$ python3 -q
>>> import numpy as np
>>> np.set_printoptions(suppress=True, linewidth=200)
>>> M = np.load("mat.npy")
>>> M
array([[ 6.6, -3.6, -4.6, -0.3],
       [ 1.9, -2.1, -3.7,  2.5],
       [ 0.7, -2.6, -2.7,  1.6],
       [-1.1, -2. , -2.8,  3.4],
       [ 5. , -4.7, -4.2, -0.7],
       [ 3.9, -3.3, -5.4,  2.5],
       [ 1.6, -0.5, -4.2,  4.9],
       [ 4.8, -2.9, -4.9,  1.6],
       [-1. , -3.5, -1.9,  1.3],
       [ 0.1, -3.4, -2.9,  2.3],
       [ 0.2, -0.3, -1.8,  2. ],
       [ 1.1,  0.4, -1.2,  1.1],
       [ 1.5, -6.5, -3.1, -1.3],
       [-2. , -2.1, -1.4,  2.6],
       [ 1.3, -6.5, -3.2, -1.2],
       [ 1.8, -3.8, -1.6, -1.5],
       [ 0.9,  0.2, -1.1,  1.1],
       [ 3.2, -5.8, -3.5, -0.9],
       [ 1.4, -4.7, -3.6,  0.9],
       [-0.9, -3.7, -1.9,  1.2],
       [ 3.7, -4.9, -3.2, -1.7],
       [ 2.4, -1.4, -3.1,  1.8],
       [ 4.2, -5.3, -4.5,  0.2],
       [ 3.6, -4.5, -1.5, -3.8],
       [ 0.3, -4.9, -2.5,  0. ],
       [ 0.3, -0.5, -1.6,  1.9]])
>>> C = M[[12, 6]].astype(float)
>>> for _ in range(5):
...     idx = np.linalg.norm(M[:, None] - C, axis=-1).argmin(axis=1)
...     C = np.array([M[idx == j].mean(axis=0) for j in range(2)])
... 
>>> idx
array([0, 1, 1, 1, 0, 0, 1, 0, 1, 1, 1, 1, 0, 1, 0, 0, 1, 0, 0, 1, 0, 1, 0, 0, 0, 1])
>>> np.round(C[1] - C[0], 1)
array([-2.9,  3.1,  1.2,  2.6])
>>> np.bincount(idx)
array([13, 13])
>>> W0 = np.load("m.npy")
>>> W0
array([[ -9, -23, -25, -11,   7, -11,  -9, -25, -11,   5,  -7,  -2],
       [  7,  12,  18,  24,   9,  16,  16,  17,  25,  14,   6,   8],
       [ 11,  -2,  11,  27,   8,  27,   8,  14,  24,  24,  -5,  19],
       [  8,  14,  19,  34,  18,  20,  22,  19,  34,  23,  10,  12],
       [ -6, -18, -12, -19, -11,  -9, -12, -16, -15,  -9, -13,  -7]])
>>> # rows and columns are dependent
>>> left, sv, vt = np.linalg.svd(W0, full_matrices=False)
>>> np.abs(left[:, 0]).round(6).argmax()
np.int64(3)
>>> sv.round(1) + 0
array([118.6,  39.6,  21.5,   8.1,   0. ])
>>> (sv > 1e-8).sum()
np.int64(4)
>>> left.shape, sv.shape, vt.shape
((5, 5), (5,), (5, 12))
>>> np.round(np.cumsum(sv ** 2) / np.sum(sv ** 2), 1)
array([0.9, 1. , 1. , 1. , 1. ])
>>> np.round(left.T @ left, 1) + 0
array([[1., 0., 0., 0., 0.],
       [0., 1., 0., 0., 0.],
       [0., 0., 1., 0., 0.],
       [0., 0., 0., 1., 0.],
       [0., 0., 0., 0., 1.]])
>>> np.round(vt @ vt.T, 1) + 0
array([[1., 0., 0., 0., 0.],
       [0., 1., 0., 0., 0.],
       [0., 0., 1., 0., 0.],
       [0., 0., 0., 1., 0.],
       [0., 0., 0., 0., 1.]])
>>> np.round(sv / sv[0], 1) + 0
array([1. , 0.3, 0.2, 0.1, 0. ])
>>> round(np.sqrt((sv ** 2).sum()), 1), round(np.linalg.norm(W0), 1)
(np.float64(127.1), np.float64(127.1))
>>> np.allclose(left * sv @ vt, W0)
True
>>> np.round(np.abs(vt[0]), 1)
array([0.2, 0.2, 0.3, 0.5, 0.2, 0.3, 0.3, 0.3, 0.4, 0.3, 0.1, 0.2])
